$ python -q
>>> import numpy as np
>>> np.set_printoptions(precision=2, suppress=True, linewidth=120, floatmode="fixed")
>>> rnd = lambda a: np.round(a, 2) + 0
>>> mat = np.load("case1.npy")
>>> print(mat)
[[ 0.40 -0.30 -0.30 -1.52  2.60]
 [-0.20  0.00  0.90  0.00  0.20]
 [ 0.00 -0.70  0.10 -3.40  1.80]
 [-0.20  0.60 -0.10  2.99  0.00]
 [-0.20 -0.80  0.30 -4.04 -0.10]
 [ 0.20 -0.90 -1.10 -4.47  1.00]
 [-1.30 -1.40 -1.50 -7.02 -1.40]
 [ 2.40 -0.50  1.00 -2.42 -1.10]
 [ 0.40 -0.30 -0.90 -1.54  0.50]
 [-2.00 -0.90 -1.00 -4.60  1.20]
 [-0.80  0.70 -1.10  3.54  1.30]
 [ 0.90 -0.10  0.20 -0.49 -0.20]
 [ 0.10 -0.80 -0.90 -3.91  1.40]
 [ 1.00  2.30 -1.20 11.50 -0.10]
 [ 0.00 -0.80 -0.70 -3.98 -0.90]
 [ 0.80 -0.70  0.00 -3.52  1.20]
 [-0.90 -0.80  1.80 -4.02  0.80]
 [-1.60  1.40 -1.40  6.99 -0.40]
 [-0.90  1.80  0.50  8.91 -0.60]
 [ 2.00 -1.60  0.90 -8.01  1.30]
 [ 1.40 -1.10 -0.10 -5.51  0.40]
 [ 1.20  1.10  1.00  5.45  0.50]
 [-0.70  0.20 -0.40  1.00 -0.50]
 [-0.40  0.20  0.60  0.98  0.50]
 [ 0.90  0.10  1.00  0.46 -1.00]
 [-0.30  2.60  0.90 13.06  2.10]]
>>> print(rnd(np.abs(np.linalg.svd(mat)[2][-1])))
[0.00 0.98 0.00 0.20 0.00]
>>> print([round(float(x), 2) for x in np.linalg.svd(mat, compute_uv=False)[:3]])
[28.27, 5.84, 5.54]
>>> print(np.linalg.matrix_rank(mat, rtol=0.1))
4
>>> print(rnd(np.linalg.norm(mat, 2) / np.linalg.norm(mat)))
0.95
>>> print(np.linalg.norm(mat, axis=1).argmax())
25
>>> print(rnd(mat[25] @ mat[10]))
50.03
>>> print(rnd(np.linalg.norm(mat, 1)), rnd(np.linalg.norm(mat, np.inf)))
113.33 18.96
>>> print(rnd(np.linalg.norm(mat[25] - mat[10])))
9.96
>>> print(rnd(np.linalg.norm(mat, axis=0)))
[ 5.31  5.54  4.57 27.71  5.57]
>>> print(rnd(np.linalg.norm(mat) ** 2 / np.linalg.norm(mat, 2) ** 2))
1.1
